$ python3 -q
>>> import numpy as np
>>> np.set_printoptions(precision=2, suppress=True, linewidth=160)
>>> feats = np.loadtxt("m.csv", delimiter=",")
>>> feats
array([[  8.87, -17.51,   3.83],
       [-15.55,  11.35,  -5.42],
       [ -8.95, -17.82,  -1.5 ],
       [ 18.91,   3.61,   5.43],
       [-17.25,   8.34,  -5.73],
       [ 18.76,  -3.7 ,   5.87],
       [-13.61, -14.31,  -3.13],
       [ 12.86,  15.05,   2.86],
       [  9.9 ,  17.28,   1.82],
       [ -9.15,  17.35,  -3.9 ],
       [ 18.93,  -2.68,   5.86],
       [ 14.67,  13.13,   3.52],
       [ -5.16, -19.32,  -0.26]])
>>> lab = feats[:, 1] > np.median(feats[:, 1])
>>> r0 = feats[lab].mean(axis=0) - feats[~lab].mean(axis=0)
>>> ((feats - feats.mean(axis=0)) @ r0 > 0).astype(int)
array([0, 1, 0, 0, 1, 0, 0, 1, 1, 1, 0, 1, 0])
>>> (((feats - feats.mean(axis=0)) @ r0 > 0) == lab).mean()
np.float64(1.0)
>>> Ac = feats - feats.mean(axis=0)
>>> left, sig, VT = np.linalg.svd(Ac, full_matrices=False)
>>> np.searchsorted(np.cumsum(sig ** 2) / (sig ** 2).sum(), 0.9) + 1
np.int64(2)
>>> np.abs(left[:, 0]).argmax()
np.int64(6)
>>> np.round(Ac.mean(axis=0), 2) + 0
array([0., 0., 0.])
>>> C2 = np.cov(feats, rowvar=False)
>>> round(float(np.corrcoef(feats[:, 0], feats[:, 2])[0, 1]), 2)
0.98
>>> np.round(np.linalg.eigvalsh(C2)[::-1], 2) + 0
array([236.54, 188.43,   0.  ])
>>> np.argsort(-feats.std(axis=0).round(6), kind="stable")
array([0, 1, 2])
>>> np.median(feats, axis=0)
array([8.87, 3.61, 1.82])
>>> C2.shape
(3, 3)
>>> np.polyfit(feats[:, 0], feats[:, 2], 1)
array([ 0.29, -0.03])
>>> [round(float(x), 2) for x in np.linalg.svd(feats, compute_uv=False)[:3]]
[54.15, 47.62, 0.0]
>>> round(float(np.linalg.norm(feats, 2) / np.linalg.norm(feats)), 2)
0.75
>>> np.argsort(-np.linalg.norm(feats, axis=0).round(6), kind="stable")[:3]
array([0, 1, 2])
>>> np.linalg.cond(feats) > 100
np.True_
>>> A = np.array([[1.0, 0.5, 0.25], [0.5, 1.0, 0.5], [0.25, 0.5, 1.0]])
>>> A
array([[1.  , 0.5 , 0.25],
       [0.5 , 1.  , 0.5 ],
       [0.25, 0.5 , 1.  ]])
>>> left, sig, VT = np.linalg.svd(A, full_matrices=False)
>>> (sig > 1e-8).sum()
np.int64(3)
>>> sig / sig[0]
array([1.  , 0.41, 0.22])
>>> np.round(VT @ VT.T, 2) + 0
array([[1., 0., 0.],
       [0., 1., 0.],
       [0., 0., 1.]])
>>> np.round(np.sqrt((sig ** 2).sum()), 2), round(float(np.linalg.norm(A)), 2)
(np.float64(2.03), 2.03)
>>> np.round(left.T @ left, 2) + 0
array([[1., 0., 0.],
       [0., 1., 0.],
       [0., 0., 1.]])
>>> np.abs(VT[0])
array([0.54, 0.64, 0.54])
>>> np.abs(left[:, 0]).round(6).argmax()
np.int64(1)
>>> evals, V = np.linalg.eig(A)
>>> evals
array([1.84, 0.75, 0.41])
>>> np.round(np.prod(evals), 2)
np.float64(0.56)
>>> np.sort(np.linalg.eigvals(np.linalg.inv(A)))
array([0.54, 1.33, 2.46])
>>> A2 = A / np.sqrt((A ** 2).mean(axis=1, keepdims=True))
>>> np.linalg.norm(A2, axis=1)
array([1.73, 1.73, 1.73])
>>> np.linalg.matrix_rank(A - A.mean(axis=1, keepdims=True))
np.int64(2)
>>> np.linalg.matrix_rank(A2) == np.linalg.matrix_rank(A)
np.True_
>>> A - A.mean(axis=1, keepdims=True)
array([[ 0.42, -0.08, -0.33],
       [-0.17,  0.33, -0.17],
       [-0.33, -0.08,  0.42]])
>>> x = np.ones(3)
>>> for _ in range(4):
...     x = A @ x
...     x /= np.linalg.norm(x)
...     print(round(x @ A @ x, 2))
... 
1.84
1.84
1.84
1.84
>>> round(np.linalg.eigvalsh(A)[-1], 2)
np.float64(1.84)
>>> X = np.load("w.npy")
>>> X
array([[-21, -21, -24],
       [  0,   0,   0],
       [-25, -34,   4],
       [-14, -14, -16]])
>>> left, sig, VT = np.linalg.svd(X, full_matrices=False)
>>> (sig > 1e-8).sum()
np.int64(2)
>>> round(np.sqrt((sig ** 2).sum()), 2), np.round(np.linalg.norm(X), 2)
(np.float64(62.47), np.float64(62.47))
>>> np.linalg.norm(X, axis=1).argmax()
np.int64(2)
>>> round(float(np.linalg.norm(X[2] - X[1])), 2)
42.39
>>> X[2] @ X[1]
np.int64(0)
>>> round(np.linalg.norm(X) ** 2 / np.linalg.norm(X, 2) ** 2, 2)
np.float64(1.17)
>>> rk = np.linalg.matrix_rank(X)
>>> rk
np.int64(2)
>>> null = np.linalg.svd(X)[2][rk:].T
>>> [int(np.linalg.matrix_rank(X[:i])) for i in range(1, len(X) + 1)]
[1, 1, 2, 2]
>>> np.linalg.matrix_rank(X.T @ X), np.linalg.matrix_rank(X @ X.T)
(np.int64(2), np.int64(2))
>>> np.allclose(X @ null, 0)
True
>>> mat = np.load("case19.npy")
>>> mat
array([[ 1.5,  0.2, -1.6],
       [ 0.6,  1. , -1.1],
       [ 1. , -0.8, -0.1],
       [ 0.3, -1. ,  2. ]])
>>> A2 = mat / np.linalg.norm(mat, axis=1, keepdims=True)
>>> C2 = A2 @ A2.T
>>> C2
array([[ 1.  ,  0.81,  0.53, -0.59],
       [ 0.81,  1.  , -0.04, -0.83],
       [ 0.53, -0.04,  1.  ,  0.31],
       [-0.59, -0.83,  0.31,  1.  ]])
>>> np.linalg.norm(A2, axis=1)
array([1., 1., 1., 1.])
>>> np.argwhere(np.triu(np.abs(C2) > 0.95, 1))
array([], shape=(0, 2), dtype=int64)
>>> round(float(np.degrees(np.arccos(np.clip(C2[0, 3], -1, 1)))), 2)
126.42
>>> np.argsort(-np.linalg.norm(C2, axis=0).round(6), kind="stable")[:3]
array([1, 0, 3])
>>> np.linalg.cond(C2) > 100
np.True_
>>> x = np.array([-2, 3, -3])
>>> target = mat @ x
>>> np.linalg.lstsq(mat, target)[0]
array([-2.,  3., -3.])
>>> rng = np.random.default_rng(98972)
>>> target = target + 0.02 * rng.normal(size=4)
>>> target
array([ 2.41,  5.11, -4.14, -9.62])
>>> b, *_ = np.linalg.lstsq(mat, target)
>>> np.round(np.linalg.norm(target - mat @ b), 2)
np.float64(0.03)
>>> b.round()
array([-2.,  3., -3.])
>>> M = np.load("layer5.npy")
>>> M
array([[0.45, 0.27, 0.09, 0.18],
       [0.12, 0.35, 0.29, 0.24],
       [0.13, 0.13, 0.4 , 0.33],
       [0.08, 0.08, 0.42, 0.42]])
>>> x = np.array([-2, -2, 1, -2])
>>> (M @ x).argmax()
np.int64(3)
>>> np.einsum("ij,j->i", M, x)
array([-1.73, -1.12, -0.8 , -0.75])
>>> M @ x
array([-1.73, -1.12, -0.8 , -0.75])
>>> (M * x).sum(axis=1)
array([-1.73, -1.12, -0.8 , -0.75])
>>> M * x
array([[-0.91, -0.55,  0.09, -0.36],
       [-0.24, -0.71,  0.29, -0.47],
       [-0.27, -0.27,  0.4 , -0.67],
       [-0.17, -0.17,  0.42, -0.83]])
>>> np.linalg.norm(M @ x) <= np.linalg.norm(M, 2) * np.linalg.norm(x) + 1e-9
np.True_
>>> r0 = np.array([-2, -2, 3, 3])
>>> A2 = M + np.outer(r0, np.eye(4)[1])
>>> np.linalg.matrix_rank(np.linalg.inv(A2) - np.linalg.inv(M), tol=1e-8)
np.int64(1)
>>> np.linalg.matrix_rank(A2 - M)
np.int64(1)
>>> A2
array([[ 0.45, -1.73,  0.09,  0.18],
       [ 0.12, -1.65,  0.29,  0.24],
       [ 0.13,  3.13,  0.4 ,  0.33],
       [ 0.08,  3.08,  0.42,  0.42]])
>>> F = np.load("run15.npy")
>>> F
array([[-4.31, -2.01,  1.54],
       [-4.43, -1.85,  1.39],
       [ 3.17,  2.99, -2.45],
       [ 0.84, -3.7 ,  3.26],
       [ 1.85, -3.46,  3.1 ],
       [ 4.38, -1.72,  1.7 ],
       [-4.18, -2.17,  1.68],
       [ 1.84,  3.55, -3.  ],
       [-3.38,  2.7 , -2.51],
       [-0.9 , -3.73,  3.2 ],
       [-2.56,  3.18, -2.89],
       [ 1.36,  3.66, -3.12],
       [ 4.94,  0.69, -0.36],
       [-3.92, -2.44,  1.93],
       [ 0.6 , -3.73,  3.27],
       [-4.96, -0.56,  0.25],
       [ 1.91,  3.53, -2.98],
       [ 2.25,  3.42, -2.87],
       [-4.6 ,  1.37, -1.41],
       [ 4.99, -0.1 ,  0.33],
       [-0.55,  3.74, -3.28],
       [ 4.38,  1.92, -1.46],
       [ 2.56,  3.3 , -2.75],
       [-2.95,  2.98, -2.73]])
>>> C2 = np.cov(F, rowvar=False)
>>> np.round(np.corrcoef(F[:, 2], F[:, 1])[0, 1], 2)
np.float64(-1.0)
>>> np.round(np.linalg.eigvalsh(C2)[::-1], 2) + 0
array([15.3 , 10.35,  0.  ])
>>> C2.shape
(3, 3)
>>> D = np.linalg.norm(F[:, None] - F[None], axis=-1)
>>> np.unravel_index(D.round(6).argmax(), D.shape)
(np.int64(14), np.int64(20))
>>> np.flatnonzero(D[6] < D.mean() / 2)
array([ 0,  1,  6, 13, 15])
>>> D.mean(axis=1).argmax()
np.int64(4)
>>> E = np.arange(12).reshape(4, 3) + 3
>>> E
array([[ 3,  4,  5],
       [ 6,  7,  8],
       [ 9, 10, 11],
       [12, 13, 14]])
>>> np.linalg.matrix_rank(E, rtol=0.1)
np.int64(1)
>>> [round(float(x), 2) for x in np.linalg.svd(E, compute_uv=False)[:3]]
[31.76, 1.03, 0.0]
>>> np.argsort(-np.linalg.norm(E, axis=0).round(6), kind="stable")[:3]
array([2, 1, 0])
>>> round(float(np.linalg.norm(E, 2) / np.linalg.norm(E)), 2)
1.0
>>> round(np.trace(np.linalg.pinv(E) @ E), 2)
np.float64(2.0)
>>> np.allclose(E[:-1].T @ np.linalg.lstsq(E[:-1].T, E[-1])[0], E[-1])
True
>>> np.linalg.lstsq(E[:-1].T, E[-1])[2]
np.int32(2)
>>> rk = np.linalg.matrix_rank(E)
>>> rk
np.int64(2)
>>> null = np.linalg.svd(E)[2][rk:].T
>>> np.linalg.matrix_rank(E.T @ E), np.linalg.matrix_rank(E @ E.T)
(np.int64(2), np.int64(2))
>>> null[:, 0] / null[np.abs(null[:, 0]).round(6).argmax(), 0]
array([-0.5,  1. , -0.5])
>>> null @ null.T
array([[ 0.17, -0.33,  0.17],
       [-0.33,  0.67, -0.33],
       [ 0.17, -0.33,  0.17]])
>>> [int(np.linalg.matrix_rank(E[:i])) for i in range(1, len(E) + 1)]
[1, 2, 2, 2]
>>> np.round(E @ null, 2) + 0
array([[0.],
       [0.],
       [0.],
       [0.]])
>>> [int(np.linalg.matrix_rank(np.delete(E, i, axis=0))) for i in range(4)]
[2, 2, 2, 2]
>>> x = np.array([2, 0, -1])
>>> h1 = np.maximum(E @ x, 0)
>>> h1
array([ 1,  4,  7, 10])
>>> arr = np.load("block4.npy")
>>> arr
array([[-0.94, -0.1 , -0.2 ],
       [-0.03,  0.1 ,  1.5 ],
       [ 2.07,  0.4 ,  1.  ],
       [-1.92, -0.4 , -1.4 ],
       [-0.53, -0.1 ,  0.3 ],
       [ 4.99,  1.  ,  0.7 ],
       [ 9.71,  1.9 ,  0.6 ],
       [ 2.02,  0.4 ,  0.7 ],
       [ 4.05,  0.8 ,  1.6 ],
       [ 1.95,  0.4 , -1.8 ],
       [ 6.91,  1.3 , -0.6 ],
       [-4.85, -1.  ,  0.1 ],
       [-0.02,  0.  , -0.5 ],
       [ 3.65,  0.7 , -1.1 ],
       [ 5.11,  1.1 ,  0.4 ],
       [ 0.1 ,  0.1 , -0.4 ],
       [-7.18, -1.4 ,  2.3 ],
       [ 0.46,  0.  , -1.  ],
       [ 7.39,  1.4 ,  0.3 ],
       [ 2.84,  0.6 , -0.4 ],
       [-5.97, -1.2 ,  1.4 ],
       [-0.34, -0.1 , -0.2 ]])
>>> np.argsort(-np.linalg.norm(arr, axis=0).round(6), kind="stable")[:3]
array([0, 2, 1])
>>> np.linalg.cond(arr) > 100
np.False_
>>> np.abs(np.linalg.svd(arr)[2][-1])
array([0.19, 0.98, 0.01])
>>> [round(float(x), 2) for x in np.linalg.svd(arr, compute_uv=False)[:3]]
[20.73, 4.77, 0.23]
>>> np.round(np.linalg.norm(arr, 2) / np.linalg.norm(arr), 2)
np.float64(0.97)
>>> x = np.array([-4, -7, 5])
>>> target = arr @ x
>>> np.round(np.linalg.pinv(arr) @ arr, 2) + 0
array([[1., 0., 0.],
       [0., 1., 0.],
       [0., 0., 1.]])
>>> np.linalg.solve(arr.T @ arr, arr.T @ target)
array([-4., -7.,  5.])
>>> target = target + 0.02 * rng.normal(size=22)
>>> target
array([  3.5 ,   6.9 ,  -6.07,   3.47,   4.28, -23.47, -49.15,  -7.39, -13.81, -19.6 , -39.74,  26.89,  -2.41, -24.99, -26.17,  -3.15,  50.02,  -6.85, -37.87,
       -17.53,  39.24,   1.03])
>>> b, *_ = np.linalg.lstsq(arr, target)
>>> round(float(np.linalg.norm(target - arr @ b)), 2)
0.1
>>> lab = arr[:, 1] > np.median(arr[:, 1])
>>> r0 = arr[lab].mean(axis=0) - arr[~lab].mean(axis=0)
>>> (((arr - arr.mean(axis=0)) @ r0 > 0) == lab).mean()
np.float64(1.0)
>>> ((arr - arr.mean(axis=0)) @ r0 > 0).astype(int)
array([0, 0, 1, 0, 0, 1, 1, 1, 1, 1, 1, 0, 0, 1, 1, 0, 0, 0, 1, 1, 0, 0])
>>> C2 = np.cov(arr, rowvar=False)
>>> np.corrcoef(arr.T)
array([[ 1.  ,  1.  , -0.18],
       [ 1.  ,  1.  , -0.17],
       [-0.18, -0.17,  1.  ]])
>>> np.round(np.linalg.eigvalsh(C2)[::-1], 2) + 0
array([18.54,  1.04,  0.  ])
>>> C2.shape
(3, 3)
>>> np.polyfit(arr[:, 1], arr[:, 2], 1)
array([-0.21,  0.21])
>>> np.argsort(-arr.std(axis=0).round(6), kind="stable")
array([0, 2, 1])
>>> round(np.corrcoef(arr[:, 1], arr[:, 2])[0, 1], 2)
np.float64(-0.17)
>>> np.argwhere(np.triu(np.abs(np.corrcoef(arr.T)) > 0.8, 1))
array([[0, 1]])
